$ python3 -q
>>> import numpy as np
>>> np.set_printoptions(precision=1, suppress=True, linewidth=120, floatmode="fixed")
>>> arr = np.loadtxt("layer10.csv", delimiter=",")
>>> arr
array([[ 0.2,  0.6, -1.9,  0.1, -0.1,  0.3,  0.5, -1.1,  0.9, -0.6,  0.4],
       [-0.7,  0.0,  0.7, -0.2, -1.3, -0.4, -0.9,  0.3, -0.7, -0.6,  0.3],
       [ 0.7,  0.3,  0.5,  1.7, -1.4, -0.6, -0.5,  1.6,  0.5, -1.2,  0.4],
       [-0.1,  0.9, -0.8, -0.1, -0.7, -0.7,  0.2, -0.6,  0.8,  1.1,  0.8],
       [ 0.7, -1.0, -0.2, -0.5, -1.0,  0.5, -0.3,  1.1,  1.1, -1.0, -0.6],
       [ 0.5,  0.8,  0.9,  1.6,  2.0,  1.3, -0.2, -0.4, -0.3, -0.6,  1.3],
       [-0.3, -0.3, -0.7,  0.9,  0.1, -0.3, -0.2, -1.6, -0.9, -0.8, -0.9],
       [-0.8,  0.4, -1.2, -1.2,  1.3, -0.9,  0.3,  0.2,  0.4, -1.2, -0.3],
       [-0.3,  1.1,  0.3,  0.4, -0.2, -1.3,  1.0, -0.5, -0.4,  1.6,  0.8],
       [-0.5,  0.6,  0.0,  0.5, -0.6, -0.3, -0.4, -1.5, -0.6,  0.8, -1.2],
       [-1.7,  0.5,  1.0,  0.3, -0.5,  0.5,  1.1, -0.6,  0.0,  1.4,  0.2],
       [ 1.9, -0.6,  0.9,  0.4, -0.4,  2.0, -1.3, -0.9,  0.8, -1.6, -0.7],
       [-0.7,  0.3,  1.8, -0.5, -0.1, -0.5,  0.6,  0.7, -2.0,  2.0,  0.1]])
>>> np.linalg.norm(arr, axis=1)
array([2.6, 2.2, 3.3, 2.3, 2.6, 3.5, 2.5, 2.8, 2.8, 2.5, 2.9, 3.9, 3.6])
>>> np.linalg.norm(arr, axis=1).argmax()
np.int64(11)
>>> round(np.linalg.norm(arr[5] - arr[11]), 1)
np.float64(4.4)
>>> print(np.linalg.norm(arr, axis=0))
[3.1 2.3 3.6 3.0 3.4 3.2 2.5 3.5 3.1 4.3 2.6]
>>> vec = np.array([1, 1, 2, 2, 2, 1, 0, 2, 2, 1, 2])
>>> target = arr @ vec
>>> print(target.round(1) + 0)
[-2.9 -3.5  5.8  0.0 -1.0 12.2 -7.9 -4.1  1.9 -6.2  1.5  1.9  1.1]
>>> np.round(np.linalg.lstsq(arr, target)[0], 1) + 0
array([1.0, 1.0, 2.0, 2.0, 2.0, 1.0, 0.0, 2.0, 2.0, 1.0, 2.0])
>>> try:
...     np.linalg.solve(arr, target)
... except np.linalg.LinAlgError as e:
...     print(e)
... 
Last 2 dimensions of the array must be square
>>> rng = np.random.default_rng(83)
>>> target = target + 0.1 * rng.normal(size=13)
>>> target.round(1) + 0
array([-3.0, -3.5,  5.8,  0.0, -1.1, 12.3, -7.9, -4.2,  1.7, -6.3,  1.6,  2.0,  1.2])
>>> c, *_ = np.linalg.lstsq(arr, target)
>>> print(np.round(arr.T @ (target - arr @ c), 1) + 0)
[0.0 0.0 0.0 0.0 0.0 0.0 0.0 0.0 0.0 0.0 0.0]
